% python3 -q
>>> import numpy as np
>>> np.set_printoptions(suppress=True, linewidth=140)
>>> Y = np.array([[-1, -2, 1, 0, 2, 1, 1, -1, 2, 1],
...     [-2, 0, -2, -1, -2, 0, 0, -2, 0, 2],
...     [-1, 0, 1, 1, 0, 2, -2, -1, 0, 2],
...     [1, 2, -2, 1, -1, 2, -1, -2, 2, 1],
...     [-2, 0, -1, 0, -1, 2, -2, -2, -2, 2],
...     [0, -1, -2, -1, 1, 0, -2, -2, 1, 1],
...     [2, 2, -1, 2, -2, 2, 2, -2, -1, 1],
...     [-2, 2, 0, -1, 0, 1, 0, 2, 0, 2],
...     [-2, 1, 2, -1, 0, 1, 2, -2, -1, -2],
...     [-1, 0, -2, 2, 0, 2, 0, 2, 1, -1],
...     [1, 0, 0, 1, -1, 2, 1, 0, 1, 0],
...     [0, -2, -2, 2, 0, 2, -1, 2, 1, 2]])
>>> mat = Y.T @ Y
>>> mat
array([[ 25,   2,  -2,   9,  -2,  -5,   5,   2,   4,  -7],
       [  2,  22,   0,   0, -11,   5,   6,  -6,  -6,  -1],
       [ -2,   0,  28,  -9,   9, -11,  11,   2,  -7, -14],
       [  9,   0,  -9,  19,  -5,  16,   0,   5,   5,   4],
       [ -2, -11,   9,  -5,  16,  -8,  -2,   8,   6,  -6],
       [ -5,   5, -11,  16,  -8,  31,  -3,  -7,   5,  15],
       [  5,   6,  11,   0,  -2,  -3,  24,   1,  -2, -14],
       [  2,  -6,   2,   5,   8,  -7,   1,  38,   4,  -7],
       [  4,  -6,  -7,   5,   6,   5,  -2,   4,  18,   3],
       [ -7,  -1, -14,   4,  -6,  15, -14,  -7,   3,  29]])
>>> Y = mat / np.sqrt((mat ** 2).mean(axis=1, keepdims=True))
>>> np.linalg.matrix_rank(mat - mat.mean(axis=1, keepdims=True))
np.int64(9)
>>> Y[4].round(3)
array([-0.241, -1.323,  1.083, -0.601,  1.925, -0.962, -0.241,  0.962,  0.722, -0.722])
>>> J = np.loadtxt("a.csv", delimiter=",")
>>> print(J)
[[5. 2. 2. 3. 3.]
 [2. 5. 2. 2. 3.]
 [2. 2. 5. 2. 2.]
 [3. 2. 2. 5. 2.]
 [3. 3. 2. 2. 5.]]
>>> O = J.astype(float).copy()
>>> for j in range(5):
...     O[:, j] -= O[:, :j] @ (O[:, :j].T @ O[:, j])
...     O[:, j] /= np.linalg.norm(O[:, j])
... 
>>> print(np.round(O.T @ O, 3) + 0)
[[1. 0. 0. 0. 0.]
 [0. 1. 0. 0. 0.]
 [0. 0. 1. 0. 0.]
 [0. 0. 0. 1. 0.]
 [0. 0. 0. 0. 1.]]
